% ipython --no-banner

In [1]: import numpy as np

In [2]: import numpy.linalg as la

In [3]: np.set_printoptions(precision=2, suppress=True, linewidth=120)

In [4]: rnd = lambda a: np.round(a, 2) + 0

In [5]: K = np.load("data.npy")

In [6]: print(rnd(K))
[[-0.46  0.73 -0.82 -0.06  0.75  0.27 -0.08  0.09 -0.06 -0.28  0.86 -0.3  -0.22]
 [-0.51  0.   -0.43  0.33  0.73 -0.95  1.09  0.23  0.31  0.62 -0.37 -0.37 -0.93]
 [-0.52 -1.77 -0.88 -0.91 -0.46 -0.13  0.25  0.58 -0.33  0.01 -0.53 -0.17  0.27]
 [-0.87  0.56  0.13 -0.66  0.01 -0.55  0.71  1.19 -0.86  0.35  0.25  0.56  0.59]
 [ 0.25  0.64 -0.16 -0.1   0.72  0.41 -1.15  0.03  0.22  0.59 -0.86 -0.42 -0.24]
 [ 0.34  0.15 -0.37  0.38  0.33  0.43 -0.01 -0.58 -0.54  0.3  -0.24  0.48  1.34]
 [ 0.38 -0.12 -0.18 -0.24 -0.14 -0.03  0.15 -0.29 -0.23  0.6   0.3   0.95 -0.75]
 [-0.65 -0.77  0.7   0.5   0.49 -0.91 -1.27 -0.56 -0.35  0.45  0.8  -0.24 -0.01]
 [-0.85  0.88  0.13  0.8   0.45  0.29  0.24 -0.48 -0.89 -0.69 -1.01 -0.1  -0.61]]

In [7]: t3 = np.stack([K, 2 * K, K[::-1]])

In [8]: print(la.matrix_rank(t3))
[9 9 9]

In [9]: print(t3.shape)
(3, 9, 13)

In [10]: print(la.matrix_rank(t3.reshape(3, -1)))
2

In [11]: print((t3 @ K.T).shape)
(3, 9, 9)

In [12]: A = -1 * np.eye(10) + np.eye(10, k=1)

In [13]: print(A)
[[-1.  1.  0.  0.  0.  0.  0.  0.  0.  0.]
 [ 0. -1.  1.  0.  0.  0.  0.  0.  0.  0.]
 [ 0.  0. -1.  1.  0.  0.  0.  0.  0.  0.]
 [ 0.  0.  0. -1.  1.  0.  0.  0.  0.  0.]
 [ 0.  0.  0.  0. -1.  1.  0.  0.  0.  0.]
 [ 0.  0.  0.  0.  0. -1.  1.  0.  0.  0.]
 [ 0.  0.  0.  0.  0.  0. -1.  1.  0.  0.]
 [ 0.  0.  0.  0.  0.  0.  0. -1.  1.  0.]
 [ 0.  0.  0.  0.  0.  0.  0.  0. -1.  1.]
 [ 0.  0.  0.  0.  0.  0.  0.  0.  0. -1.]]

In [14]: r0 = np.array([4, 1, 2, 0, 4, 1, 2, 5, 3, 2])

In [15]: A2 = A + np.outer(r0, np.eye(10)[0])

In [16]: print(la.matrix_rank(la.inv(A2) - la.inv(A), tol=1e-8))
1

In [17]: A2 = np.array([[0, 2, 4],
    ...:     [-6, -5, 2],
    ...:     [4, -9, 9],
    ...:     [8, 4, -1],
    ...:     [2, -2, 1],
    ...:     [4, -5, -1],
    ...:     [-9, 5, 9],
    ...:     [5, 5, 5],
    ...:     [9, 0, 9],
    ...:     [5, -1, -6]])

In [18]: print(np.vstack([A, A2.T]).shape)
(13, 10)

In [19]: print(la.matrix_rank(A @ A2))
3

In [20]: print(np.einsum("ij->j", A))
[-1.  0.  0.  0.  0.  0.  0.  0.  0.  0.]

In [21]: print(A @ A)
[[ 1. -2.  1.  0.  0.  0.  0.  0.  0.  0.]
 [ 0.  1. -2.  1.  0.  0.  0.  0.  0.  0.]
 [ 0.  0.  1. -2.  1.  0.  0.  0.  0.  0.]
 [ 0.  0.  0.  1. -2.  1.  0.  0.  0.  0.]
 [ 0.  0.  0.  0.  1. -2.  1.  0.  0.  0.]
 [ 0.  0.  0.  0.  0.  1. -2.  1.  0.  0.]
 [ 0.  0.  0.  0.  0.  0.  1. -2.  1.  0.]
 [ 0.  0.  0.  0.  0.  0.  0.  1. -2.  1.]
 [ 0.  0.  0.  0.  0.  0.  0.  0.  1. -2.]
 [ 0.  0.  0.  0.  0.  0.  0.  0.  0.  1.]]

In [22]: print(rnd(np.sort(la.eigvals(A))))
[-1. -1. -1. -1. -1. -1. -1. -1. -1. -1.]

In [23]: print([int(la.matrix_rank(la.matrix_power(A, p))) for p in range(1, 11)])
[10, 10, 10, 10, 10, 10, 10, 10, 10, 10]

In [24]: A2 = A[0, 0] * A[1:] - np.outer(A[1:, 0], A[0])

In [25]: print(A2)
[[ 0.  1. -1. -0. -0. -0. -0. -0. -0. -0.]
 [ 0. -0.  1. -1. -0. -0. -0. -0. -0. -0.]
 [ 0. -0. -0.  1. -1. -0. -0. -0. -0. -0.]
 [ 0. -0. -0. -0.  1. -1. -0. -0. -0. -0.]
 [ 0. -0. -0. -0. -0.  1. -1. -0. -0. -0.]
 [ 0. -0. -0. -0. -0. -0.  1. -1. -0. -0.]
 [ 0. -0. -0. -0. -0. -0. -0.  1. -1. -0.]
 [ 0. -0. -0. -0. -0. -0. -0. -0.  1. -1.]
 [ 0. -0. -0. -0. -0. -0. -0. -0. -0.  1.]]

In [26]: print(np.flatnonzero(~A2.round(6).any(axis=1)))
[]

In [27]: print(la.matrix_rank(A2), la.matrix_rank(A))
9 10

In [28]: print(A[:, 0] / A[0, 0])
[ 1. -0. -0. -0. -0. -0. -0. -0. -0. -0.]

In [29]: F = np.loadtxt("case10.csv", delimiter=",")

In [30]: print(F)
[[1.   0.9  0.81 0.73 0.66 0.59 0.53 0.48 0.43 0.39 0.35 0.31 0.28]
 [0.9  1.   0.9  0.81 0.73 0.66 0.59 0.53 0.48 0.43 0.39 0.35 0.31]
 [0.81 0.9  1.   0.9  0.81 0.73 0.66 0.59 0.53 0.48 0.43 0.39 0.35]
 [0.73 0.81 0.9  1.   0.9  0.81 0.73 0.66 0.59 0.53 0.48 0.43 0.39]
 [0.66 0.73 0.81 0.9  1.   0.9  0.81 0.73 0.66 0.59 0.53 0.48 0.43]
 [0.59 0.66 0.73 0.81 0.9  1.   0.9  0.81 0.73 0.66 0.59 0.53 0.48]
 [0.53 0.59 0.66 0.73 0.81 0.9  1.   0.9  0.81 0.73 0.66 0.59 0.53]
 [0.48 0.53 0.59 0.66 0.73 0.81 0.9  1.   0.9  0.81 0.73 0.66 0.59]
 [0.43 0.48 0.53 0.59 0.66 0.73 0.81 0.9  1.   0.9  0.81 0.73 0.66]
 [0.39 0.43 0.48 0.53 0.59 0.66 0.73 0.81 0.9  1.   0.9  0.81 0.73]
 [0.35 0.39 0.43 0.48 0.53 0.59 0.66 0.73 0.81 0.9  1.   0.9  0.81]
 [0.31 0.35 0.39 0.43 0.48 0.53 0.59 0.66 0.73 0.81 0.9  1.   0.9 ]
 [0.28 0.31 0.35 0.39 0.43 0.48 0.53 0.59 0.66 0.73 0.81 0.9  1.  ]]

In [31]: rng = np.random.default_rng(60119)

In [32]: idx = rng.permutation(13)

In [33]: print(idx)
[ 9  7  3  6  1  5  4  8 10 11  0  2 12]

In [34]: A2 = F[idx][:, idx]

In [35]: print(np.trace(A2))
13.0

In [36]: w, vecs = la.eigvalsh(F)
ValueError: too many values to unpack (expected 2)


In [37]: w, vecs = la.eigh(F)

In [38]: print(rnd(w.sum()), np.trace(F))
13.0 13.0

In [39]: print(rnd(la.eigvalsh(F + 4 * np.eye(13))))
[ 4.05  4.06  4.06  4.06  4.08  4.1   4.12  4.16  4.23  4.39  4.78  6.18 12.74]

In [40]: print(rnd(la.eigvalsh(F @ F)))
[ 0.    0.    0.    0.    0.01  0.01  0.02  0.03  0.05  0.15  0.61  4.74 76.36]

In [41]: def softmax(z):
    ...:     e = np.exp(z - z.max(axis=-1, keepdims=True))
    ...:     return e / e.sum(axis=-1, keepdims=True)
    ...: 

In [42]: print(rnd(softmax(F[1])))
[0.1  0.11 0.1  0.09 0.08 0.08 0.07 0.07 0.07 0.06 0.06 0.06 0.05]

In [43]: print(rnd(softmax(F).sum(axis=1)))
[1. 1. 1. 1. 1. 1. 1. 1. 1. 1. 1. 1. 1.]

In [44]: print(rnd(softmax(F[1] + 4)))
[0.1  0.11 0.1  0.09 0.08 0.08 0.07 0.07 0.07 0.06 0.06 0.06 0.05]

In [45]: att = F @ F.T / np.sqrt(13)

In [46]: print(softmax(att).round(6).argmax(axis=1))
[4 4 4 4 5 5 6 7 7 8 8 8 8]

In [47]: w, vecs = la.eigh(F)

In [48]: x = np.array([-1, 1, -2, -2, -2, -1, -2, 2, 2, -1, 2, 0, -2])

In [49]: print(np.abs(F).sum(axis=1).max(), rnd(np.abs(w).max()))
9.44 8.74

In [50]: print(x @ F @ x)
37.66

In [51]: arr = np.load("layer2.npy")

In [52]: print(rnd(arr))
[[-0.11 -0.17 -0.24  0.09  0.67  0.66]
 [ 0.53 -0.83  0.15 -0.06 -0.04 -0.01]
 [ 0.49  0.33 -0.19 -0.77  0.15  0.05]
 [ 0.04  0.15  0.83 -0.02  0.51 -0.17]
 [-0.61 -0.38 -0.14 -0.51  0.22 -0.4 ]
 [-0.3  -0.07  0.43 -0.38 -0.46  0.6 ]]

In [53]: r0 = np.array([1, -5, -5, 2, -5, 4])

In [54]: A2 = arr + np.outer(r0, np.eye(6)[0])

In [55]: print(rnd(la.det(A2) / la.det(arr)), rnd(1 + la.solve(arr, r0)[0]))
-2.34 -2.34

In [56]: print(la.matrix_rank(la.inv(A2) - la.inv(arr), tol=1e-8))
1

In [57]: print(rnd(arr[:, 2] @ arr[:, 5]))
0.0

In [58]: print(rnd(la.norm(arr, axis=0)))
[1. 1. 1. 1. 1. 1.]

In [59]: print(rnd(la.svd(arr, compute_uv=False)))
[1. 1. 1. 1. 1. 1.]

In [60]: W0 = np.load("m.npy")

In [61]: print(W0)
[[ 0.99  3.01  1.01  1.98  0.01  0.99  0.04  2.99  3.    2.    0.99  0.05  1.99  3.02  3.01]
 [ 0.98  2.99  0.98  1.99 -0.03  0.95 -0.03  2.99  3.    1.98  0.98  0.02  2.02  3.03  2.99]
 [ 1.03  3.02  0.98  1.99  0.04  1.02 -0.01  3.01  2.99  1.99  0.99  0.03  2.01  2.99  2.99]
 [ 1.01  3.02  1.01  1.99 -0.04  1.03  0.    2.99  2.99  2.    1.01  0.    2.02  2.99  3.  ]
 [ 1.    3.02  1.04  2.    0.    0.98 -0.04  3.    3.01  1.97  1.   -0.01  2.    2.99  3.02]
 [ 0.98  2.99  1.01  2.   -0.04  0.99  0.    3.02  3.01  2.01  1.    0.03  1.98  2.99  2.99]
 [ 0.98  2.97  1.01  1.98 -0.03  0.97  0.03  3.01  3.03  2.04  1.01  0.05  1.96  3.04  2.99]
 [ 0.96  3.01  1.    1.98 -0.01  1.02  0.01  2.98  2.99  2.02  1.04  0.02  2.    2.97  3.  ]
 [ 0.99  3.02  0.99  2.    0.    1.01  0.02  3.02  3.02  2.01  0.99 -0.04  2.    3.01  3.  ]
 [ 1.01  2.98  0.97  1.97  0.    0.99 -0.01  2.96  2.96  2.    1.    0.02  1.99  3.02  2.98]
 [ 1.01  3.03  0.97  1.97  0.01  0.97  0.02  2.99  3.03  2.04  0.98  0.03  2.    3.02  3.01]
 [ 1.    3.04  0.98  1.97  0.01  1.01  0.01  2.98  3.    2.01  0.99  0.01  1.97  2.98  3.  ]
 [ 0.98  2.96  1.03  2.03 -0.01  0.97  0.01  3.03  2.99  1.99  1.01  0.02  2.02  2.98  3.  ]
 [ 1.01  3.02  0.99  1.98  0.02  0.96 -0.01  2.98  2.99  1.97  1.   -0.03  1.99  2.99  3.01]
 [ 0.98  3.02  0.98  1.99 -0.01  1.01 -0.01  3.01  3.01  1.99  1.02 -0.03  1.98  3.05  3.02]
 [-0.03  3.01  2.98  1.01  0.99  1.02  2.02  2.02  2.99  2.97  1.97 -0.03  2.98  1.98  1.97]
 [ 0.03  2.98  2.98  0.98  1.    1.02  1.97  1.99  3.01  3.    2.   -0.01  3.02  2.    2.02]
 [-0.03  3.01  3.01  1.    0.99  1.01  2.01  1.99  3.01  2.97  2.03 -0.02  3.03  2.    1.98]
 [ 0.03  2.98  2.98  1.01  0.98  1.06  1.97  2.02  2.99  3.01  2.01  0.    3.    2.    2.02]
 [-0.02  2.99  2.99  1.04  1.02  0.99  1.99  2.01  2.98  2.96  1.98  0.01  2.99  1.98  2.  ]
 [-0.01  2.99  2.99  1.03  0.99  0.99  2.01  2.    2.98  3.01  1.99  0.03  3.01  2.    2.02]
 [-0.01  3.01  3.02  1.02  1.02  0.97  1.98  1.98  2.98  2.96  2.02 -0.01  2.99  1.99  2.01]
 [-0.01  3.01  2.98  0.99  1.    0.97  2.    2.03  3.01  2.98  1.97  0.    3.03  1.99  1.99]
 [-0.01  2.96  3.    0.99  0.99  0.98  1.99  2.    3.04  2.99  2.03 -0.01  3.03  1.99  2.04]
 [-0.04  3.04  3.    0.98  0.95  1.02  2.01  2.    2.98  2.99  2.03 -0.02  3.02  1.99  2.  ]
 [ 0.02  3.    3.01  1.02  1.01  0.99  1.97  2.01  3.04  3.03  2.    0.02  2.99  1.99  2.  ]
 [-0.01  2.99  3.04  0.99  1.01  1.02  2.03  2.    3.02  3.    1.99 -0.01  3.    1.97  2.02]
 [-0.01  3.    3.02  0.99  1.    0.99  2.    1.96  3.02  3.    1.99 -0.03  2.98  1.98  2.03]
 [ 0.02  3.    3.03  0.98  1.01  1.01  1.99  2.01  3.03  2.98  2.01  0.01  2.99  1.99  1.98]
 [ 0.    2.99  3.    1.02  1.    0.99  2.    2.    2.98  3.04  1.97  0.    3.02  2.05  2.  ]]

In [62]: dist = la.norm(W0[:, None] - W0[None], axis=-1)

In [63]: print(dist[23].round(6).argsort(kind="stable")[:4])
[23 16 27 17]

In [64]: print(dist.mean(axis=1).argmax())
1

In [65]: print(rnd(dist[23]))
[4.1  4.16 4.14 4.12 4.14 4.13 4.11 4.08 4.13 4.14 4.13 4.12 4.11 4.13 4.16 0.14 0.08 0.1  0.12 0.12 0.11 0.11 0.11
 0.   0.13 0.11 0.1  0.1  0.11 0.13]

In [66]: print((dist + 1e9 * np.eye(30)).round(6).argmin(axis=1))
[10  9 11  7 13 12  5  3 14  1  0  2  5  4  8 19 18 24 16 21 29 19 19 16 17 28 27 26 25 20]

In [67]: print(rnd(dist[:5, :5]))
[[0.   0.11 0.1  0.11 0.12]
 [0.11 0.   0.13 0.12 0.11]
 [0.1  0.13 0.   0.1  0.11]
 [0.11 0.12 0.1  0.   0.1 ]
 [0.12 0.11 0.11 0.1  0.  ]]

In [68]: print(rnd(la.norm(W0, axis=1)))
[7.81 7.79 7.81 7.82 7.82 7.81 7.82 7.79 7.84 7.76 7.84 7.8  7.8  7.79 7.84 8.21 8.24 8.26 8.24 8.21 8.25 8.23 8.24
 8.26 8.26 8.27 8.27 8.24 8.25 8.26]

In [69]: print(la.matrix_rank(dist ** 2))
17

In [70]: print(rnd(la.norm(W0 - W0.mean(axis=0), axis=1)))
[2.04 2.09 2.07 2.05 2.07 2.06 2.05 2.02 2.06 2.07 2.06 2.06 2.05 2.07 2.09 2.05 2.04 2.09 2.02 2.04 2.05 2.06 2.05
 2.07 2.08 2.05 2.1  2.08 2.08 2.05]

In [71]: print(np.flatnonzero(dist[23] < dist.mean() / 2))
[15 16 17 18 19 20 21 22 23 24 25 26 27 28 29]

In [72]: cov = np.cov(W0, rowvar=False)

In [73]: print(rnd(la.eigvalsh(cov)[::-1]))
[4.39 0.   0.   0.   0.   0.   0.   0.   0.   0.   0.   0.   0.   0.   0.  ]

In [74]: print(rnd(np.median(W0, axis=0)))
[0.5  3.   2.01 1.5  0.5  0.99 1.   2.5  3.   2.5  1.5  0.   2.5  2.51 2.51]

In [75]: print(np.argsort(-W0.std(axis=0).round(6), kind="stable"))
[ 2  6 13 12  4  0 10  7 14  9  3  5 11  1  8]

In [76]: print(np.argwhere(np.triu(np.abs(np.corrcoef(W0.T)) > 0.8, 1)))
[[ 0  2]
 [ 0  3]
 [ 0  4]
 [ 0  6]
 [ 0  7]
 [ 0  9]
 [ 0 10]
 [ 0 12]
 [ 0 13]
 [ 0 14]
 [ 2  3]
 [ 2  4]
 [ 2  6]
 [ 2  7]
 [ 2  9]
 [ 2 10]
 [ 2 12]
 [ 2 13]
 [ 2 14]
 [ 3  4]
 [ 3  6]
 [ 3  7]
 [ 3  9]
 [ 3 10]
 [ 3 12]
 [ 3 13]
 [ 3 14]
 [ 4  6]
 [ 4  7]
 [ 4  9]
 [ 4 10]
 [ 4 12]
 [ 4 13]
 [ 4 14]
 [ 6  7]
 [ 6  9]
 [ 6 10]
 [ 6 12]
 [ 6 13]
 [ 6 14]
 [ 7  9]
 [ 7 10]
 [ 7 12]
 [ 7 13]
 [ 7 14]
 [ 9 10]
 [ 9 12]
 [ 9 13]
 [ 9 14]
 [10 12]
 [10 13]
 [10 14]
 [12 13]
 [12 14]
 [13 14]]

In [77]: print(cov.shape)
(15, 15)

In [78]: print(rnd(W0.std(axis=0)))
[0.5  0.02 1.   0.49 0.5  0.02 1.   0.5  0.02 0.5  0.5  0.02 0.51 0.51 0.5 ]

In [79]: print(rnd(la.norm(A, axis=1)))
[1.41 1.41 1.41 1.41 1.41 1.41 1.41 1.41 1.41 1.  ]

In [80]: print(rnd(la.norm(A[6], 1)), rnd(la.norm(A[6], np.inf)))
2.0 1.0

In [81]: print(rnd(la.norm(A, 1)), rnd(la.norm(A, np.inf)))
2.0 2.0

In [82]: W2 = W0[[4, 13]].astype(float)

In [83]: for _ in range(7):
    ...:     idx = la.norm(W0[:, None] - W2, axis=-1).argmin(axis=1)
    ...:     W2 = np.array([W0[idx == j].mean(axis=0) for j in range(2)])
    ...: 

In [84]: print(idx)
[0 0 0 0 0 0 0 0 0 0 0 0 0 0 0 1 1 1 1 1 1 1 1 1 1 1 1 1 1 1]

In [85]: print(np.bincount(idx))
[15 15]

In [86]: A2 = np.array([[-0.8, 2.4],
    ...:     [1.2, 1.3],
    ...:     [-3.5, 0.0],
    ...:     [1.1, -1.2],
    ...:     [-0.6, 1.4],
    ...:     [0.0, 0.3]])

In [87]: W2 = np.array([[-0.1, 0.6, -0.3, 1.6, 1.2, -0.6, -0.7, 0.5, 0.1, -0.4],
    ...:     [-0.9, 0.0, -0.7, 1.7, 0.2, -0.3, -1.4, -0.9, 0.0, 0.5]])

In [88]: mat = A2 @ W2

In [89]: print(rnd(mat))
[[-2.08 -0.48 -1.44  2.8  -0.48 -0.24 -2.8  -2.56 -0.08  1.52]
 [-1.29  0.72 -1.27  4.13  1.7  -1.11 -2.66 -0.57  0.12  0.17]
 [ 0.35 -2.1   1.05 -5.6  -4.2   2.1   2.45 -1.75 -0.35  1.4 ]
 [ 0.97  0.66  0.51 -0.28  1.08 -0.3   0.91  1.63  0.11 -1.04]
 [-1.2  -0.36 -0.8   1.42 -0.44 -0.06 -1.54 -1.56 -0.06  0.94]
 [-0.27  0.   -0.21  0.51  0.06 -0.09 -0.42 -0.27  0.    0.15]]

In [90]: Uu, sv, Vt = la.svd(mat)

In [91]: print(rnd(sv))
[10.49  6.51  0.    0.    0.    0.  ]

In [92]: A2 = Uu[:, :2] @ np.diag(sv[:2]) @ Vt[:2]

In [93]: print(rnd(la.norm(mat - A2) / la.norm(mat)))
0.0

In [94]: print(rnd(la.norm(mat - A2, 2)), rnd(sv[2]))
0.0 0.0

In [95]: print(la.matrix_rank(mat, rtol=0.05))
2

In [96]: print(rnd(np.abs(mat - A2).max()))
0.0
